% ipython --no-banner

In [1]: import numpy as np

In [2]: from numpy import linalg as LA

In [3]: np.set_printoptions(precision=3, suppress=True, linewidth=200)

In [4]: X = np.load("case17.npy")

In [5]: print(X)
[[ 0.333  0.667  0.667]
 [ 0.667  0.333 -0.667]
 [ 0.667 -0.667  0.333]]

In [6]: np.poly(X)
Out[6]: array([ 1., -1., -1.,  1.])

In [7]: print(round(float(LA.det(2 * X)), 3), round(float(LA.det(X)), 3))
-8.0 -1.0

In [8]: print(np.round(X.T @ X, 3) + 0)
[[1. 0. 0.]
 [0. 1. 0.]
 [0. 0. 1.]]

In [9]: vals, evecs = LA.eigh(X)

In [10]: x0 = np.array([1, -1, -3])

In [11]: round(float(x0 @ X @ x0 / (x0 @ x0)), 3), np.round(vals[0], 3), vals[-1]
Out[11]: (-0.515, np.float64(-1.0), np.float64(1.0))

In [12]: feats = np.load("x.npy")

In [13]: print(feats)
[[ 0. -1. -2.]
 [-1.  0.  0.]
 [-2.  0.  0.]]

In [14]: A2 = feats / np.sqrt((feats ** 2).mean(axis=1, keepdims=True))

In [15]: A2[0]
Out[15]: array([ 0.   , -0.775, -1.549])

In [16]: E = np.array([[-3.0, 2.0, 2.0, 2.0, 0.0],
    ...:     [0.0, 5.0, 2.0, 3.0, 1.0],
    ...:     [0.0, 5.0, 4.0, 3.0, 0.0],
    ...:     [0.0, 0.0, 0.0, 5.0, 1.0],
    ...:     [0.0, 4.0, 2.0, 0.0, 0.0]])

In [17]: print(E)
[[-3.  2.  2.  2.  0.]
 [ 0.  5.  2.  3.  1.]
 [ 0.  5.  4.  3.  0.]
 [ 0.  0.  0.  5.  1.]
 [ 0.  4.  2.  0.  0.]]

In [18]: P = np.triu(np.array([[6, 2, 3, -3, 6],
    ...:     [6, 2, -9, 6, -9],
    ...:     [-2, 5, -4, -5, -1],
    ...:     [0, 2, -6, -2, -6],
    ...:     [-9, -5, -2, 2, -8]]), 1) + np.eye(5)

In [19]: A2 = P @ E @ LA.inv(P)

In [20]: P @ E - E @ P
Out[20]: 
array([[  0.,  55.,  55., -11.,  49.],
       [  0., -81.,  -9., -17.,  71.],
       [  0.,  -4.,  43., -35.,  62.],
       [  0., -24., -12.,   0.,  30.],
       [  0.,   0.,  36., -14.,  38.]])

In [21]: np.trace(A2), np.trace(E)
Out[21]: (np.float64(11.0), np.float64(11.0))

In [22]: print(LA.matrix_rank(A2))
5

In [23]: f, r1 = feats[2], feats[0]

In [24]: f @ r1
Out[24]: np.float64(0.0)

In [25]: f @ f
Out[25]: np.float64(4.0)

In [26]: pr = (f @ r1) / (f @ f) * f

In [27]: (r1 - pr) @ f
Out[27]: np.float64(0.0)

In [28]: r1 - pr
Out[28]: array([ 0., -1., -2.])

In [29]: np.round(LA.norm(f + r1) ** 2 + LA.norm(f - r1) ** 2, 3)
Out[29]: np.float64(18.0)

In [30]: pr
Out[30]: array([-0.,  0.,  0.])

In [31]: LA.matrix_rank(np.outer(f, r1))
Out[31]: np.int64(1)

In [32]: q, evecs = LA.qr(E[:, :3])[0], LA.qr(E[:, 3:])[0]

In [33]: sv = LA.svd(q.T @ evecs, compute_uv=False)

In [34]: (sv > 0.9).sum()
Out[34]: np.int64(1)

In [35]: print([round(float(x), 3) for x in LA.svd(E, compute_uv=False)[:3]])
[10.97, 5.004, 2.956]

In [36]: print(LA.cond(E) > 100)
True

In [37]: LA.matrix_rank(E, rtol=0.1)
Out[37]: np.int64(4)

In [38]: round(np.log10(LA.cond(E)))
Out[38]: 2

In [39]: np.abs(LA.svd(E)[2][-1])
Out[39]: array([0.01 , 0.226, 0.42 , 0.178, 0.861])

In [40]: W0 = np.array([[-0.5, 0.8, -0.6, -1.3, -1.2],
    ...:     [0.8, 0.6, -0.3, 0.1, -1.0],
    ...:     [-0.3, -0.4, -1.3, -0.2, 1.2]])

In [41]: W0
Out[41]: 
array([[-0.5,  0.8, -0.6, -1.3, -1.2],
       [ 0.8,  0.6, -0.3,  0.1, -1. ],
       [-0.3, -0.4, -1.3, -0.2,  1.2]])

In [42]: A2 = np.array([[1, 0, 0], [1, 3, 3], [1, 2, 0], [3, 1, 0], [3, 1, 2]])

In [43]: LA.matrix_rank(np.vstack([W0, A2.T]))
Out[43]: np.int64(5)

In [44]: np.einsum("ij,ij->i", W0, W0)
Out[44]: array([4.38, 2.1 , 3.42])

In [45]: np.round(np.einsum("ik,kj->ji", W0, A2), 3) + 0
Out[45]: 
array([[-7.8, -1.6,  1. ],
       [-1.3,  0.3, -2.8],
       [ 0. , -0.2,  1.2]])

In [46]: print(np.round(np.einsum("ik,kj->ij", W0, A2), 3) + 0)
[[-7.8 -1.3  0. ]
 [-1.6  0.3 -0.2]
 [ 1.  -2.8  1.2]]

In [47]: print(np.round(A2.T @ W0.T, 3) + 0)
[[-7.8 -1.6  1. ]
 [-1.3  0.3 -2.8]
 [ 0.  -0.2  1.2]]

In [48]: np.vstack([W0, A2.T]).shape
Out[48]: (6, 5)

In [49]: Uu, sv, vt = LA.svd(W0, full_matrices=False)

In [50]: print(np.abs(vt[0]))
[0.061 0.451 0.015 0.35  0.819]

In [51]: round(float(np.sqrt((sv ** 2).sum())), 3), np.round(LA.norm(W0), 3)
Out[51]: (3.146, np.float64(3.146))

In [52]: print(np.cumsum(sv ** 2) / np.sum(sv ** 2))
[0.563 0.894 1.   ]

In [53]: np.allclose(Uu * sv @ vt, W0)
Out[53]: True

In [54]: np.round(Uu.T @ W0 @ vt.T, 3) + 0
Out[54]: 
array([[2.362, 0.   , 0.   ],
       [0.   , 1.808, 0.   ],
       [0.   , 0.   , 1.026]])

In [55]: F = np.load("layer15.npy")

In [56]: print(F)
[[ 0.707  0.     0.    -0.707]
 [ 0.     1.     0.     0.   ]
 [ 0.     0.     1.     0.   ]
 [ 0.707  0.     0.     0.707]]

In [57]: round(float(F[:, 3] @ F[:, 0]), 3)
Out[57]: -0.0

In [58]: print(LA.pinv(F))
[[ 0.707  0.     0.     0.707]
 [ 0.     1.     0.     0.   ]
 [ 0.     0.     1.     0.   ]
 [-0.707  0.     0.     0.707]]

In [59]: LA.norm(F, axis=0)
Out[59]: array([1., 1., 1., 1.])

In [60]: print(LA.svd(F, compute_uv=False))
[1. 1. 1. 1.]

In [61]: rng = np.random.default_rng(82379)

In [62]: idx = rng.permutation(4)

In [63]: print(idx)
[3 0 1 2]

In [64]: A2 = F[idx][:, idx]

In [65]: round(np.trace(A2), 3)
Out[65]: np.float64(3.414)

In [66]: round(float(LA.det(A2)), 3), np.round(LA.det(F[idx]), 3)
Out[66]: (1.0, np.float64(-1.0))

In [67]: np.sort(np.abs(LA.eigvals(A2)))
Out[67]: array([1., 1., 1., 1.])

In [68]: np.allclose(A2, F)
Out[68]: False

In [69]: round(float(LA.det(F.T)), 3)
Out[69]: 1.0

In [70]: np.einsum("ij,ji->", F, F)
Out[70]: np.float64(2.0)

In [71]: print(np.round(LA.eigvals(F).sum().real, 3))
3.414

In [72]: print(np.kron(np.eye(2, dtype=int), F))
[[ 0.707  0.     0.    -0.707  0.     0.     0.    -0.   ]
 [ 0.     1.     0.     0.     0.     0.     0.     0.   ]
 [ 0.     0.     1.     0.     0.     0.     0.     0.   ]
 [ 0.707  0.     0.     0.707  0.     0.     0.     0.   ]
 [ 0.     0.     0.    -0.     0.707  0.     0.    -0.707]
 [ 0.     0.     0.     0.     0.     1.     0.     0.   ]
 [ 0.     0.     0.     0.     0.     0.     1.     0.   ]
 [ 0.     0.     0.     0.     0.707  0.     0.     0.707]]

In [73]: M = np.loadtxt("arr.csv", delimiter=",")

In [74]: M
Out[74]: 
array([[ 0.201,  1.605, -0.307,  0.108],
       [ 0.355, -0.259, -0.739, -0.612],
       [-0.606, -1.573,  0.975, -0.756],
       [ 0.343,  2.425, -0.068, -0.021],
       [-0.37 , -0.524,  0.031,  0.705],
       [-1.121,  3.29 ,  0.627,  0.262],
       [ 0.45 ,  0.016,  0.2  , -0.07 ],
       [ 1.428, -2.64 , -3.189,  2.919],
       [-1.142,  2.779,  1.103,  0.891],
       [ 0.044, -1.096, -0.504, -0.083],
       [-1.334,  0.544,  1.464, -0.193],
       [ 0.175, -3.223, -0.006,  0.263],
       [ 1.184,  0.53 , -0.978, -0.593],
       [-1.635, -0.053,  1.817, -2.425],
       [ 0.322,  3.026, -0.535, -0.251],
       [ 2.198, -3.165, -2.376,  2.957],
       [-0.951, -0.35 ,  0.32 ,  0.843],
       [-1.804,  3.45 ,  2.613, -2.785],
       [ 1.036,  1.497, -1.024,  0.591],
       [ 2.548,  1.101, -1.874,  1.204],
       [ 1.282, -1.525, -1.726,  0.92 ],
       [-2.925,  0.449,  2.627, -3.601],
       [-1.246,  0.572,  1.838, -1.685],
       [ 1.076, -2.715, -1.922,  0.967],
       [ 0.594, -2.972, -0.152,  0.649],
       [ 1.28 ,  0.556, -0.765,  1.193]])

In [75]: Ac = M - M.mean(axis=0)

In [76]: evecs = LA.svd(Ac)[2][:2]

In [77]: A2 = Ac - Ac @ evecs.T @ evecs

In [78]: LA.norm(A2, axis=1).round(6).argmax()
Out[78]: np.int64(8)

In [79]: print(A2.std(axis=0))
[0.434 0.015 0.33  0.561]

In [80]: (Ac @ evecs.T).std(axis=0)
Out[80]: array([2.589, 1.593])

In [81]: print(M.ravel(order="F"))
[ 0.201  0.355 -0.606  0.343 -0.37  -1.121  0.45   1.428 -1.142  0.044 -1.334  0.175  1.184 -1.635  0.322  2.198 -0.951 -1.804  1.036  2.548  1.282 -2.925 -1.246  1.076  0.594  1.28   1.605 -0.259
 -1.573  2.425 -0.524  3.29   0.016 -2.64   2.779 -1.096  0.544 -3.223  0.53  -0.053  3.026 -3.165 -0.35   3.45   1.497  1.101 -1.525  0.449  0.572 -2.715 -2.972  0.556 -0.307 -0.739  0.975 -0.068
  0.031  0.627  0.2   -3.189  1.103 -0.504  1.464 -0.006 -0.978  1.817 -0.535 -2.376  0.32   2.613 -1.024 -1.874 -1.726  2.627  1.838 -1.922 -0.152 -0.765  0.108 -0.612 -0.756 -0.021  0.705  0.262
 -0.07   2.919  0.891 -0.083 -0.193  0.263 -0.593 -2.425 -0.251  2.957  0.843 -2.785  0.591  1.204  0.92  -3.601 -1.685  0.967  0.649  1.193]

In [82]: M.reshape(26, 5)
Traceback (most recent call last):
  Cell In[82], line 1
    M.reshape(26, 5)
ValueError: cannot reshape array of size 104 into shape (26,5)


In [83]: T = M.reshape(26, 2, -1)

In [84]: np.einsum("ihd,jhd->hij", T, T).shape
Out[84]: (2, 26, 26)

In [85]: print(np.swapaxes(T, 1, 2)[19])
[[ 2.548 -1.874]
 [ 1.101  1.204]]

In [86]: T.shape
Out[86]: (26, 2, 2)

In [87]: T.transpose(1, 0, 2)
Out[87]: 
array([[[ 0.201,  1.605],
        [ 0.355, -0.259],
        [-0.606, -1.573],
        [ 0.343,  2.425],
        [-0.37 , -0.524],
        [-1.121,  3.29 ],
        [ 0.45 ,  0.016],
        [ 1.428, -2.64 ],
        [-1.142,  2.779],
        [ 0.044, -1.096],
        [-1.334,  0.544],
        [ 0.175, -3.223],
        [ 1.184,  0.53 ],
        [-1.635, -0.053],
        [ 0.322,  3.026],
        [ 2.198, -3.165],
        [-0.951, -0.35 ],
        [-1.804,  3.45 ],
        [ 1.036,  1.497],
        [ 2.548,  1.101],
        [ 1.282, -1.525],
        [-2.925,  0.449],
        [-1.246,  0.572],
        [ 1.076, -2.715],
        [ 0.594, -2.972],
        [ 1.28 ,  0.556]],

       [[-0.307,  0.108],
        [-0.739, -0.612],
        [ 0.975, -0.756],
        [-0.068, -0.021],
        [ 0.031,  0.705],
        [ 0.627,  0.262],
        [ 0.2  , -0.07 ],
        [-3.189,  2.919],
        [ 1.103,  0.891],
        [-0.504, -0.083],
        [ 1.464, -0.193],
        [-0.006,  0.263],
        [-0.978, -0.593],
        [ 1.817, -2.425],
        [-0.535, -0.251],
        [-2.376,  2.957],
        [ 0.32 ,  0.843],
        [ 2.613, -2.785],
        [-1.024,  0.591],
        [-1.874,  1.204],
        [-1.726,  0.92 ],
        [ 2.627, -3.601],
        [ 1.838, -1.685],
        [-1.922,  0.967],
        [-0.152,  0.649],
        [-0.765,  1.193]]])
